% ipython --no-banner

In [1]: import numpy as np

In [2]: np.set_printoptions(precision=2, suppress=True, linewidth=200, legacy="1.25")

In [3]: rnd = lambda a: np.round(a, 2) + 0

In [4]: J = np.load("x.npy")

In [5]: J
Out[5]: 
array([[-4.9,  5. ,  7. ],
       [ 0. , -2.9,  2. ],
       [-5. ,  5. ,  7.1]])

In [6]: Uu, sig, vt = np.linalg.svd(J, full_matrices=False)

In [7]: np.abs(Uu[:, 0]).round(6).argmax()
Out[7]: 2

In [8]: rnd(Uu.T @ Uu)
Out[8]: 
array([[1., 0., 0.],
       [0., 1., 0.],
       [0., 0., 1.]])

In [9]: np.allclose(Uu * sig @ vt, J)
Out[9]: True

In [10]: th = np.radians(90)

In [11]: R = np.eye(3)

In [12]: R[2, 2] = R[1, 1] = np.cos(th)

In [13]: R[2, 1], R[1, 2] = -np.sin(th), np.sin(th)

In [14]: rnd(R)
Out[14]: 
array([[ 1.,  0.,  0.],
       [ 0.,  0.,  1.],
       [ 0., -1.,  0.]])

In [15]: out = J @ R.T

In [16]: rnd(np.abs(out - J).max(axis=0))
Out[16]: array([ 0. ,  4.9, 12.1])

In [17]: rnd(np.linalg.det(R)), np.trace(R)
Out[17]: (1.0, 1.0)

In [18]: E = np.load("sample18.npy")

In [19]: E
Out[19]: 
array([[ 2.,  3.,  2.,  3.,  1.,  0.,  2.],
       [-2.,  1.,  2.,  0.,  2.,  0.,  2.],
       [ 0.,  0.,  7.,  9.,  2.,  0.,  6.],
       [ 0.,  0.,  4.,  5.,  2.,  3.,  1.],
       [ 0.,  0.,  9.,  4.,  9.,  6.,  0.],
       [ 0.,  0.,  7.,  2.,  8.,  9.,  4.],
       [ 0.,  0.,  4.,  0.,  5.,  6.,  4.]])

In [20]: out = np.array([[3, -5], [-5, -9], [8, -7], [-3, -5], [6, -6], [2, -7], [4, 6]])

In [21]: out.T @ E.T
Out[21]: 
array([[  12.,   25.,   65.,   39.,  126.,  132.,   90.],
       [ -60.,  -13.,  -70.,  -80., -179., -146.,  -76.]])

In [22]: np.vstack([E, out.T]).shape
Out[22]: (9, 7)

In [23]: np.linalg.matrix_rank(np.vstack([E, out.T]))
Out[23]: 7

In [24]: np.einsum("ik,kj->ji", E, out)
Out[24]: 
array([[  12.,   25.,   65.,   39.,  126.,  132.,   90.],
       [ -60.,  -13.,  -70.,  -80., -179., -146.,  -76.]])

In [25]: np.linalg.matrix_rank(E, rtol=0.1)
Out[25]: 5

In [26]: rnd(np.abs(np.linalg.svd(E)[2][-1]))
Out[26]: array([0.06, 0.1 , 0.69, 0.35, 0.6 , 0.1 , 0.08])

In [27]: m1 = np.load("test14.npy")

In [28]: m1
Out[28]: 
array([[9, 0, 0, 0, 0, 0, 0],
       [8, 9, 0, 0, 0, 0, 0],
       [7, 8, 7, 0, 0, 0, 0],
       [2, 2, 2, 7, 0, 0, 0],
       [0, 9, 9, 5, 1, 0, 0],
       [9, 5, 4, 8, 3, 9, 0],
       [0, 7, 1, 1, 6, 7, 1]])

In [29]: # triangular, det is the product of the diagonal

In [30]: np.argsort(-np.linalg.norm(m1, axis=0).round(6), kind="stable")[:3]
Out[30]: array([1, 0, 2])

In [31]: np.linalg.cond(m1) > 100
Out[31]: True

In [32]: rnd(np.linalg.norm(m1, 2) / np.linalg.norm(m1))
Out[32]: 0.8

In [33]: arr = np.loadtxt("mat.csv", delimiter=",")

In [34]: rnd(arr)
Out[34]: 
array([[-6.73, -3.66,  2.98, -1.8 , -2.22, -4.93],
       [ 5.35,  3.33, -4.77,  5.71, -0.43, -2.14],
       [-6.39, -3.79,  4.59, -4.84, -0.5 , -0.25],
       [ 6.13,  3.2 , -1.95,  0.28,  2.71,  6.4 ],
       [-6.58, -3.85,  4.47, -4.53, -0.75, -0.9 ],
       [-6.88, -3.91,  3.98, -3.5 , -1.42, -2.7 ],
       [ 1.68,  0.44,  1.96, -4.38,  3.02,  8.05],
       [ 2.89,  2.09, -4.26,  6.08, -1.77, -5.4 ],
       [-4.78, -2.31,  0.45,  1.69, -3.09, -7.69],
       [-6.31, -3.34,  2.22, -0.66, -2.61, -6.07],
       [-6.61, -3.86,  4.44, -4.47, -0.79, -1.01],
       [ 0.89,  1.01, -3.42,  5.63, -2.47, -6.98],
       [ 0.89, -0.01,  2.45, -4.84,  2.89,  7.83],
       [ 3.49,  1.51,  0.67, -3.01,  3.17,  8.13],
       [-4.84, -2.35,  0.51,  1.62, -3.09, -7.66],
       [ 2.51,  1.89, -4.12,  6.03, -1.92, -5.75],
       [-6.81, -3.74,  3.21, -2.16, -2.07, -4.51]])

In [35]: lab = arr[:, 5] > np.median(arr[:, 5])

In [36]: r0 = arr[lab].mean(axis=0) - arr[~lab].mean(axis=0)

In [37]: np.argsort(-np.abs(r0).round(6), kind="stable")
Out[37]: array([5, 3, 4, 0, 2, 1])

In [38]: lab.astype(int)
Out[38]: array([0, 1, 1, 1, 1, 0, 1, 0, 0, 0, 1, 0, 1, 1, 0, 0, 0])

In [39]: ((arr - arr.mean(axis=0)) @ r0 > 0).astype(int)
Out[39]: array([0, 0, 1, 1, 1, 0, 1, 0, 0, 0, 1, 0, 1, 1, 0, 0, 0])
